$ python3 -q
>>> import numpy as np
>>> import numpy.linalg as la
>>> np.set_printoptions(precision=1, suppress=True, linewidth=120)
>>> K = np.arange(48).reshape(6, 8) + 4
>>> K
array([[ 4,  5,  6,  7,  8,  9, 10, 11],
       [12, 13, 14, 15, 16, 17, 18, 19],
       [20, 21, 22, 23, 24, 25, 26, 27],
       [28, 29, 30, 31, 32, 33, 34, 35],
       [36, 37, 38, 39, 40, 41, 42, 43],
       [44, 45, 46, 47, 48, 49, 50, 51]])
>>> t = np.radians(45)
>>> R = np.eye(8)
>>> R[5, 5] = R[2, 2] = np.cos(t)
>>> R[5, 2], R[2, 5] = -np.sin(t), np.sin(t)
>>> R
array([[ 1. ,  0. ,  0. ,  0. ,  0. ,  0. ,  0. ,  0. ],
       [ 0. ,  1. ,  0. ,  0. ,  0. ,  0. ,  0. ,  0. ],
       [ 0. ,  0. ,  0.7,  0. ,  0. ,  0.7,  0. ,  0. ],
       [ 0. ,  0. ,  0. ,  1. ,  0. ,  0. ,  0. ,  0. ],
       [ 0. ,  0. ,  0. ,  0. ,  1. ,  0. ,  0. ,  0. ],
       [ 0. ,  0. , -0.7,  0. ,  0. ,  0.7,  0. ,  0. ],
       [ 0. ,  0. ,  0. ,  0. ,  0. ,  0. ,  1. ,  0. ],
       [ 0. ,  0. ,  0. ,  0. ,  0. ,  0. ,  0. ,  1. ]])
>>> A2 = K @ R.T
>>> A2
array([[ 4. ,  5. , 10.6,  7. ,  8. ,  2.1, 10. , 11. ],
       [12. , 13. , 21.9, 15. , 16. ,  2.1, 18. , 19. ],
       [20. , 21. , 33.2, 23. , 24. ,  2.1, 26. , 27. ],
       [28. , 29. , 44.5, 31. , 32. ,  2.1, 34. , 35. ],
       [36. , 37. , 55.9, 39. , 40. ,  2.1, 42. , 43. ],
       [44. , 45. , 67.2, 47. , 48. ,  2.1, 50. , 51. ]])
>>> round(la.det(R), 1), np.round(np.trace(R), 1)
(np.float64(1.0), np.float64(7.4))
>>> np.round(la.svd(K, compute_uv=False), 1) + 0, np.round(la.svd(A2, compute_uv=False), 1) + 0
(array([213.2,   7. ,   0. ,   0. ,   0. ,   0. ]), array([213.2,   7. ,   0. ,   0. ,   0. ,   0. ]))
>>> np.allclose(la.norm(K, axis=1), la.norm(A2, axis=1))
True
>>> cov = K.T @ K
>>> np.allclose(cov, cov.T)
True
>>> np.trace(cov), (K ** 2).sum()
(np.int64(45512), np.int64(45512))
>>> la.matrix_rank(cov)
np.int64(2)
>>> np.diag(cov)
array([4576, 4870, 5176, 5494, 5824, 6166, 6520, 6886])
>>> np.round(la.svd(K, compute_uv=False) ** 2, 1) + 0
array([45462.3,    49.7,     0. ,     0. ,     0. ,     0. ])
>>> la.norm(K, axis=0)
array([67.6, 69.8, 71.9, 74.1, 76.3, 78.5, 80.7, 83. ])
>>> np.round(la.norm(K, 2), 1)
np.float64(213.2)
>>> np.round(la.norm(K[1] - K[0]), 1)
np.float64(22.6)
>>> la.norm(K, axis=1).argmax()
np.int64(5)
>>> round(la.norm(K, 1), 1), np.round(la.norm(K, np.inf), 1)
(np.float64(186.0), np.float64(380.0))
>>> r0 = np.array([-1, -5, -2])
>>> np.polyval(r0, K[2])
array([-502, -548, -596, -646, -698, -752, -808, -866])
>>> print(np.convolve(K[2], r0))
[ -20 -121 -167 -175 -183 -191 -199 -207 -187  -54]
>>> np.cross(K[2, :3], K[4, :3])
array([-16,  32, -16])
>>> W0 = np.loadtxt("test4.csv", delimiter=",")
>>> W0
array([[ 5.8,  0.7, -0.4,  3.9, -0.6,  0. ,  0.2],
       [-2. ,  0. ,  0.3,  0.4,  0.1,  0.1, -0.8],
       [-0.4, -2. , -0.2, -1.9,  0.5,  0. , -1.3],
       [ 1.5, -0.3,  0.9,  1. , -0.2, -0.3,  1.7],
       [-1.5,  0.1,  0.3, -3.1,  0. , -0.1,  1.7],
       [ 0.8, -0.5,  1.4,  0.6, -0.2, -0.5,  1.1],
       [-1.5,  0.3,  1. , -3.7,  0.3,  0.7, -1.3],
       [-0.8, -0.4, -1.2, -2.1,  1. ,  0.1, -0.1],
       [ 2.1, -0.4, -2.2, -4.3, -0.3,  0.5,  0.7],
       [-3. ,  0.7, -1.1,  1.3, -0.3,  0.1, -0.1],
       [-0.7, -0.2, -0.2,  0. , -0.2,  0.3,  0.4],
       [ 2.7,  0.8, -1.2, -3.9, -0.1, -0.2, -1.1],
       [-2.6,  0.1, -1.3,  1.2,  0.2,  0.4,  1.1],
       [-2.2,  0. ,  0.2, -2. , -0.4,  0. , -0.8],
       [-1.7, -0.7,  0. ,  0.4,  0.5, -0.4, -0.7],
       [ 0.3,  0. , -1.5,  1.3, -0.8,  0.5, -1.1],
       [-2.8,  1.2, -1.7,  3.2, -0.1,  0.2,  3.6],
       [ 2.9, -1. , -1.2,  3.7,  0.5, -0.5,  0.9],
       [ 0. , -0.2, -0.3, -4.5, -0.2,  0.2, -0.9],
       [-2.8,  0.7,  1.5,  2.6, -0.8, -0.3,  0.7]])
>>> np.abs(W0).max()
np.float64(5.8)
>>> np.count_nonzero(W0)
np.int64(130)
>>> W0.sum(axis=1)
array([ 9.6, -1.9, -5.3,  4.3, -2.6,  2.7, -4.2, -3.5, -3.9, -2.4, -0.6, -3. , -0.9, -5.2, -2.6, -1.3,  3.6,  5.3,
       -5.9,  1.6])
>>> la.svd(W0, compute_uv=False)
array([12.3, 10.3,  5.4,  4.4,  3.2,  1.6,  1.1])
>>> round(la.norm(W0), 1)
np.float64(17.9)
>>> la.matrix_rank(W0)
np.int64(7)
>>> print(np.unravel_index(np.abs(W0).argmax(), W0.shape))
(np.int64(0), np.int64(0))
>>> W0.sum(axis=0)
array([-5.9, -1.1, -6.9, -5.9, -1.1,  0.8,  3.9])
>>> np.round(W0.mean(axis=0), 1) + 0
array([-0.3, -0.1, -0.3, -0.3, -0.1,  0. ,  0.2])
>>> A2 = W0 / la.norm(W0, axis=1, keepdims=True)
>>> cov = A2 @ A2.T
>>> la.norm(A2, axis=1)
array([1., 1., 1., 1., 1., 1., 1., 1., 1., 1., 1., 1., 1., 1., 1., 1., 1., 1., 1., 1.])
>>> (cov - 2 * np.eye(20)).round(6).argmax(axis=1)
array([17, 14, 18,  5,  6,  3, 18, 18, 11, 12, 12,  8,  9,  6,  1, 17, 12,  0,  6,  9])
>>> cov[7].round(1) + 0
array([-0.7,  0.1,  0.7, -0.6,  0.7, -0.6,  0.7,  1. ,  0.7,  0. ,  0.3,  0.5,  0.1,  0.6,  0.2, -0.3, -0.2, -0.6,
        0.8, -0.5])
>>> round(float(np.degrees(np.arccos(np.clip(cov[7, 0], -1, 1)))), 1)
132.6
>>> M = np.array([[0, -2, 3, 1, 5],
...     [0, 0, 5, 1, 2],
...     [0, 0, 0, -3, -1],
...     [0, 0, 0, 0, 0],
...     [0, 0, 0, 0, 0]])
>>> T = np.stack([M, 2 * M, M[::-1]])
>>> la.matrix_rank(T.reshape(3, -1))
np.int64(2)
>>> print(la.det(T))
[0. 0. 0.]
>>> print((T @ M.T).shape)
(3, 5, 5)
>>> print(np.einsum("bij,cij->bc", T, T))
[[ 79 158  10]
 [158 316  20]
 [ 10  20  79]]
>>> T.shape
(3, 5, 5)
>>> np.round(np.trace(la.pinv(M) @ M), 1)
np.float64(3.0)
>>> A = np.load("a.npy")
>>> A
array([[  0.5,  -0.2,  -0.8,   2.1,  -0.5,   0.6],
       [  1.6,   0.3,   0.6,  -0.5,   0. ,   0.4],
       [ -0.8,  -0.2,   2.8,   1.5,   1. ,   0.3],
       [ -0.4,   0. ,  -0.3,  -2.1,  -1.1,   0.6],
       [  0.7,  -1.2,  -1. ,  -0.8,  -0.3,   0.1],
       [ -0.2,  -0.8,  -2.4,   0.6,  -0.7,  -0.8],
       [  0. ,  -0.7,   2.3,   1.8,   1.3,  -0.5],
       [  0. ,   0.2,   0.3,   1. ,   1.1,   0.7],
       [ -0.6,   0.5,  -0.5,  -1.8,   0.8,  -0.4],
       [ -0.9,   0.1,   0. ,  -0.8,   0.7,   0.8],
       [ -0.2,   0.5,  -1.7,  -2.4,  -0.4,  -1.2],
       [ -0.7,  -1.1,  -1.6,   0.2,   0.4,   0. ],
       [  1.3,   1.6,  -0.3,  -0.4,  -0.9,   0.9],
       [  0.1,  -0.3,   0.2,   1.2,   0.9,   0. ],
       [  0.6,  -0.3,  -1. ,  -1.8,  -0.4,  -0.5],
       [ -0.8,  -1.3,  -0.7,   0.2,  -0.6,   0.3],
       [ -0.6,   1.9,   0.7,   1.2,  -1.1,  -0.5],
       [ -0.8,   0.5,  -1.5,  -0.1,  -1.2,  -0.7],
       [ -0.4,  -0.2,   0.4,   0.8,   2.3,   0.9],
       [ -0.3,   1. ,   0.7,   1.4,  -0.2,  -1.2],
       [ -0.7,  -0.1,  -0.7,  -0.4,  -0.1,  -1.6],
       [ -0.9,   2.1,  -0.3,   0.9,   0.6,  -0.5],
       [  0.2,  -1.3,   1. ,  -1.2,  -0.5,   0.8],
       [ -0.1,   1.9,   1. ,  -0.9,   0.4,   1.5],
       [ -0.3,   0.7,  -0.7,  -1. ,   0.4,  -0.1],
       [  0.1,   1. ,   0.1,   1.2,  -1.8,  -0.3],
       [ -0.7,  -0.3,   1.1,   0.2,   0. ,  -0.5],
       [  0.4,   0.5,  -0.1,  -0.4,   1. ,  -2.1],
       [ -0.1,  -0.6,   0.1,   0.3,   1.4,  -1.6],
       [  1.3,   1.7,   1.5,  -0.4,  -0.4,   0.2],
       [  0.6,   1.4,  -0.4,   0.3,  -1.2,  -0.2],
       [ -1. ,   1.4,   0.6,   0. ,  -0.2,   0.6],
       [ -2. ,   0.7,  -1.2,   0.3,   1.7,  -1.1],
       [  0.4,  -0.4,   0.8,  -0.2,  -0.1,   0.4],
       [  0.2,   0.3,   2.5,   0.1,  -2.1,  -1.2],
       [ -0.4,  -0.3,   0. ,   0.8,   0. ,  -1.1],
       [  2. ,   8. ,  12. ,  14. ,   6. , -10. ]])
>>> idx = A[:, 0] > np.median(A[:, 0])
>>> r0 = A[idx].mean(axis=0) - A[~idx].mean(axis=0)
>>> np.argsort(-np.abs(r0).round(6), kind="stable")
array([2, 0, 3, 1, 5, 4])
>>> r0
array([ 1.2,  0.4,  1.3,  0.9,  0.1, -0.3])
>>> idx.astype(int)
array([1, 1, 0, 0, 1, 0, 1, 1, 0, 0, 0, 0, 1, 1, 1, 0, 0, 0, 0, 0, 0, 0, 1, 1, 0, 1, 0, 1, 1, 1, 1, 0, 0, 1, 1, 0, 1])
